$ python3 -q
>>> import numpy as np
>>> import numpy.linalg as la
>>> np.set_printoptions(precision=2, suppress=True, linewidth=140, legacy="1.25")
>>> def rd(a):
...     return np.round(a, 2) + 0
... 
>>> arr = np.load("block18.npy")
>>> rd(arr)
array([[-1.18,  2.77,  4.  ],
       [-1.89, -4.05,  2.25],
       [ 4.48, -0.98,  2.  ]])
>>> proj = np.triu(np.array([[0, -2, 2], [-1, -3, 3], [3, 3, -3]]), 1) + np.eye(3)
>>> B = proj @ arr @ la.inv(proj)
>>> rd(B)
array([[  11.55,   32.01, -115.63],
       [  11.55,   16.12,  -63.22],
       [   4.48,    7.98,  -30.9 ]])
>>> rd(proj @ arr - arr @ proj)
array([[12.73,  3.79, -6.44],
       [13.44, -6.7 , 21.91],
       [ 0.  ,  8.96, -6.03]])
>>> la.matrix_rank(B)
3
>>> W0 = np.array([[-0.8, -0.9, 0.6, -2.0, 1.5, 1.3, -0.9, 0.1],
...     [-1.3, 0.8, -0.5, 0.2, -0.9, 1.0, -1.3, -0.7],
...     [-0.8, -0.1, 0.5, -1.1, -1.2, -0.3, 0.3, -1.1],
...     [-0.1, 0.2, 0.1, 0.1, 0.4, 0.4, 0.6, 0.0],
...     [-1.1, -0.9, -0.4, 1.0, 0.0, 0.2, 1.6, 1.4],
...     [-1.9, -1.7, 0.4, 0.6, -1.5, -1.0, 0.2, 1.0],
...     [-0.1, 0.0, -0.4, -0.6, 2.3, 0.7, 1.0, -1.1],
...     [-0.4, 1.2, 0.2, -0.8, 0.0, 0.0, 1.5, 0.1],
...     [-0.4, 0.9, -0.2, -0.8, 0.2, 0.1, -0.1, 0.8]])
>>> W0[:, 3] *= 10
>>> W0
array([[ -0.8,  -0.9,   0.6, -20. ,   1.5,   1.3,  -0.9,   0.1],
       [ -1.3,   0.8,  -0.5,   2. ,  -0.9,   1. ,  -1.3,  -0.7],
       [ -0.8,  -0.1,   0.5, -11. ,  -1.2,  -0.3,   0.3,  -1.1],
       [ -0.1,   0.2,   0.1,   1. ,   0.4,   0.4,   0.6,   0. ],
       [ -1.1,  -0.9,  -0.4,  10. ,   0. ,   0.2,   1.6,   1.4],
       [ -1.9,  -1.7,   0.4,   6. ,  -1.5,  -1. ,   0.2,   1. ],
       [ -0.1,   0. ,  -0.4,  -6. ,   2.3,   0.7,   1. ,  -1.1],
       [ -0.4,   1.2,   0.2,  -8. ,   0. ,   0. ,   1.5,   0.1],
       [ -0.4,   0.9,  -0.2,  -8. ,   0.2,   0.1,  -0.1,   0.8]])
>>> B = np.c_[W0[:, :3] @ np.array([[0, 2, 0], [1, 3, 1], [3, 1, 2]]), np.array([-3, 0, 0, 0, 1, 0, -1, -3, 0])]
>>> rd(B)
array([[ 0.9, -3.7,  0.3, -3. ],
       [-0.7, -0.7, -0.2,  0. ],
       [ 1.4, -1.4,  0.9,  0. ],
       [ 0.5,  0.5,  0.4,  0. ],
       [-2.1, -5.3, -1.7,  1. ],
       [-0.5, -8.5, -0.9,  0. ],
       [-1.2, -0.6, -0.8, -1. ],
       [ 1.8,  3. ,  1.6, -3. ],
       [ 0.3,  1.7,  0.5,  0. ]])
>>> rd(la.norm(B - W0 @ la.lstsq(W0, B)[0], axis=0))
array([0.  , 0.  , 0.  , 1.75])
>>> W0.reshape(2, -1)
array([[ -0.8,  -0.9,   0.6, -20. ,   1.5,   1.3,  -0.9,   0.1,  -1.3,   0.8,  -0.5,   2. ,  -0.9,   1. ,  -1.3,  -0.7,  -0.8,  -0.1,
          0.5, -11. ,  -1.2,  -0.3,   0.3,  -1.1,  -0.1,   0.2,   0.1,   1. ,   0.4,   0.4,   0.6,   0. ,  -1.1,  -0.9,  -0.4,  10. ],
       [  0. ,   0.2,   1.6,   1.4,  -1.9,  -1.7,   0.4,   6. ,  -1.5,  -1. ,   0.2,   1. ,  -0.1,   0. ,  -0.4,  -6. ,   2.3,   0.7,
          1. ,  -1.1,  -0.4,   1.2,   0.2,  -8. ,   0. ,   0. ,   1.5,   0.1,  -0.4,   0.9,  -0.2,  -8. ,   0.2,   0.1,  -0.1,   0.8]])
>>> W0.reshape(-1, 2)
array([[ -0.8,  -0.9],
       [  0.6, -20. ],
       [  1.5,   1.3],
       [ -0.9,   0.1],
       [ -1.3,   0.8],
       [ -0.5,   2. ],
       [ -0.9,   1. ],
       [ -1.3,  -0.7],
       [ -0.8,  -0.1],
       [  0.5, -11. ],
       [ -1.2,  -0.3],
       [  0.3,  -1.1],
       [ -0.1,   0.2],
       [  0.1,   1. ],
       [  0.4,   0.4],
       [  0.6,   0. ],
       [ -1.1,  -0.9],
       [ -0.4,  10. ],
       [  0. ,   0.2],
       [  1.6,   1.4],
       [ -1.9,  -1.7],
       [  0.4,   6. ],
       [ -1.5,  -1. ],
       [  0.2,   1. ],
       [ -0.1,   0. ],
       [ -0.4,  -6. ],
       [  2.3,   0.7],
       [  1. ,  -1.1],
       [ -0.4,   1.2],
       [  0.2,  -8. ],
       [  0. ,   0. ],
       [  1.5,   0.1],
       [ -0.4,   0.9],
       [ -0.2,  -8. ],
       [  0.2,   0.1],
       [ -0.1,   0.8]])
>>> blk = W0.reshape(9, 2, -1)
>>> np.swapaxes(blk, 1, 2)[1]
array([[-1.3, -0.9],
       [ 0.8,  1. ],
       [-0.5, -1.3],
       [ 2. , -0.7]])
>>> blk[:, 0]
array([[ -0.8,  -0.9,   0.6, -20. ],
       [ -1.3,   0.8,  -0.5,   2. ],
       [ -0.8,  -0.1,   0.5, -11. ],
       [ -0.1,   0.2,   0.1,   1. ],
       [ -1.1,  -0.9,  -0.4,  10. ],
       [ -1.9,  -1.7,   0.4,   6. ],
       [ -0.1,   0. ,  -0.4,  -6. ],
       [ -0.4,   1.2,   0.2,  -8. ],
       [ -0.4,   0.9,  -0.2,  -8. ]])
>>> rd(blk.sum(axis=1))
array([[  0.7,   0.4,  -0.3, -19.9],
       [ -2.2,   1.8,  -1.8,   1.3],
       [ -2. ,  -0.4,   0.8, -12.1],
       [  0.3,   0.6,   0.7,   1. ],
       [ -1.1,  -0.7,   1.2,  11.4],
       [ -3.4,  -2.7,   0.6,   7. ],
       [  2.2,   0.7,   0.6,  -7.1],
       [ -0.4,   1.2,   1.7,  -7.9],
       [ -0.2,   1. ,  -0.3,  -7.2]])
>>> blk.transpose(1, 0, 2)
array([[[ -0.8,  -0.9,   0.6, -20. ],
        [ -1.3,   0.8,  -0.5,   2. ],
        [ -0.8,  -0.1,   0.5, -11. ],
        [ -0.1,   0.2,   0.1,   1. ],
        [ -1.1,  -0.9,  -0.4,  10. ],
        [ -1.9,  -1.7,   0.4,   6. ],
        [ -0.1,   0. ,  -0.4,  -6. ],
        [ -0.4,   1.2,   0.2,  -8. ],
        [ -0.4,   0.9,  -0.2,  -8. ]],

       [[  1.5,   1.3,  -0.9,   0.1],
        [ -0.9,   1. ,  -1.3,  -0.7],
        [ -1.2,  -0.3,   0.3,  -1.1],
        [  0.4,   0.4,   0.6,   0. ],
        [  0. ,   0.2,   1.6,   1.4],
        [ -1.5,  -1. ,   0.2,   1. ],
        [  2.3,   0.7,   1. ,  -1.1],
        [  0. ,   0. ,   1.5,   0.1],
        [  0.2,   0.1,  -0.1,   0.8]]])
>>> q, R = la.qr(W0)
>>> rd(q @ R)
array([[ -0.8,  -0.9,   0.6, -20. ,   1.5,   1.3,  -0.9,   0.1],
       [ -1.3,   0.8,  -0.5,   2. ,  -0.9,   1. ,  -1.3,  -0.7],
       [ -0.8,  -0.1,   0.5, -11. ,  -1.2,  -0.3,   0.3,  -1.1],
       [ -0.1,   0.2,   0.1,   1. ,   0.4,   0.4,   0.6,   0. ],
       [ -1.1,  -0.9,  -0.4,  10. ,   0. ,   0.2,   1.6,   1.4],
       [ -1.9,  -1.7,   0.4,   6. ,  -1.5,  -1. ,   0.2,   1. ],
       [ -0.1,   0. ,  -0.4,  -6. ,   2.3,   0.7,   1. ,  -1.1],
       [ -0.4,   1.2,   0.2,  -8. ,   0. ,   0. ,   1.5,   0.1],
       [ -0.4,   0.9,  -0.2,  -8. ,   0.2,   0.1,  -0.1,   0.8]])
>>> rd(abs(R[0, 0])), rd(la.norm(W0[:, 0]))
(2.85, 2.85)
>>> proj = W0 @ la.solve(W0.T @ W0, W0.T)
>>> rd(la.eigvalsh(proj))
array([0., 1., 1., 1., 1., 1., 1., 1., 1.])
>>> rd(proj @ W0[:, 4])
array([ 1.5, -0.9, -1.2,  0.4,  0. , -1.5,  2.3,  0. ,  0.2])
>>> def softmax(z):
...     e = np.exp(z - z.max(axis=-1, keepdims=True))
...     return e / e.sum(axis=-1, keepdims=True)
... 
>>> rd(softmax(W0[8]))
array([0.07, 0.26, 0.09, 0.  , 0.13, 0.12, 0.1 , 0.24])
>>> rd(softmax(10 * W0[8]))
array([0.  , 0.73, 0.  , 0.  , 0.  , 0.  , 0.  , 0.27])
>>> S = W0 @ W0.T / np.sqrt(8)
>>> rd(softmax(S)[8] @ W0)
array([ -0.8,  -0.9,   0.6, -20. ,   1.5,   1.3,  -0.9,   0.1])
>>> rd(softmax(S))
array([[1.  , 0.  , 0.  , 0.  , 0.  , 0.  , 0.  , 0.  , 0.  ],
       [0.  , 0.06, 0.  , 0.  , 0.83, 0.11, 0.  , 0.  , 0.  ],
       [1.  , 0.  , 0.  , 0.  , 0.  , 0.  , 0.  , 0.  , 0.  ],
       [0.  , 0.03, 0.  , 0.03, 0.83, 0.1 , 0.  , 0.  , 0.  ],
       [0.  , 0.  , 0.  , 0.  , 1.  , 0.  , 0.  , 0.  , 0.  ],
       [0.  , 0.  , 0.  , 0.  , 1.  , 0.  , 0.  , 0.  , 0.  ],
       [1.  , 0.  , 0.  , 0.  , 0.  , 0.  , 0.  , 0.  , 0.  ],
       [1.  , 0.  , 0.  , 0.  , 0.  , 0.  , 0.  , 0.  , 0.  ],
       [1.  , 0.  , 0.  , 0.  , 0.  , 0.  , 0.  , 0.  , 0.  ]])
>>> rd(softmax(S + np.triu(np.full(S.shape, -np.inf), 1)))
array([[1.  , 0.  , 0.  , 0.  , 0.  , 0.  , 0.  , 0.  , 0.  ],
       [0.  , 1.  , 0.  , 0.  , 0.  , 0.  , 0.  , 0.  , 0.  ],
       [1.  , 0.  , 0.  , 0.  , 0.  , 0.  , 0.  , 0.  , 0.  ],
       [0.  , 0.48, 0.01, 0.52, 0.  , 0.  , 0.  , 0.  , 0.  ],
       [0.  , 0.  , 0.  , 0.  , 1.  , 0.  , 0.  , 0.  , 0.  ],
       [0.  , 0.  , 0.  , 0.  , 1.  , 0.  , 0.  , 0.  , 0.  ],
       [1.  , 0.  , 0.  , 0.  , 0.  , 0.  , 0.  , 0.  , 0.  ],
       [1.  , 0.  , 0.  , 0.  , 0.  , 0.  , 0.  , 0.  , 0.  ],
       [1.  , 0.  , 0.  , 0.  , 0.  , 0.  , 0.  , 0.  , 0.  ]])
>>> B = np.array([[1, 1], [1, -1]])
>>> rng = np.random.default_rng(3149)
>>> F = np.kron(B, np.kron(B, B))[rng.permutation(8)][:8]
>>> F
array([[ 1,  1, -1, -1, -1, -1,  1,  1],
       [ 1,  1,  1,  1,  1,  1,  1,  1],
       [ 1,  1,  1,  1, -1, -1, -1, -1],
       [ 1, -1,  1, -1, -1,  1, -1,  1],
       [ 1, -1, -1,  1, -1,  1,  1, -1],
       [ 1,  1, -1, -1,  1,  1, -1, -1],
       [ 1, -1,  1, -1,  1, -1,  1, -1],
       [ 1, -1, -1,  1,  1, -1, -1,  1]])
>>> q, R = la.qr(F)
>>> rd(np.abs(np.diag(R)))
array([2.83, 2.83, 2.83, 2.83, 2.83, 2.83, 2.83, 2.83])
>>> rd(q @ R)
array([[ 1.,  1., -1., -1., -1., -1.,  1.,  1.],
       [ 1.,  1.,  1.,  1.,  1.,  1.,  1.,  1.],
       [ 1.,  1.,  1.,  1., -1., -1., -1., -1.],
       [ 1., -1.,  1., -1., -1.,  1., -1.,  1.],
       [ 1., -1., -1.,  1., -1.,  1.,  1., -1.],
       [ 1.,  1., -1., -1.,  1.,  1., -1., -1.],
       [ 1., -1.,  1., -1.,  1., -1.,  1., -1.],
       [ 1., -1., -1.,  1.,  1., -1., -1.,  1.]])
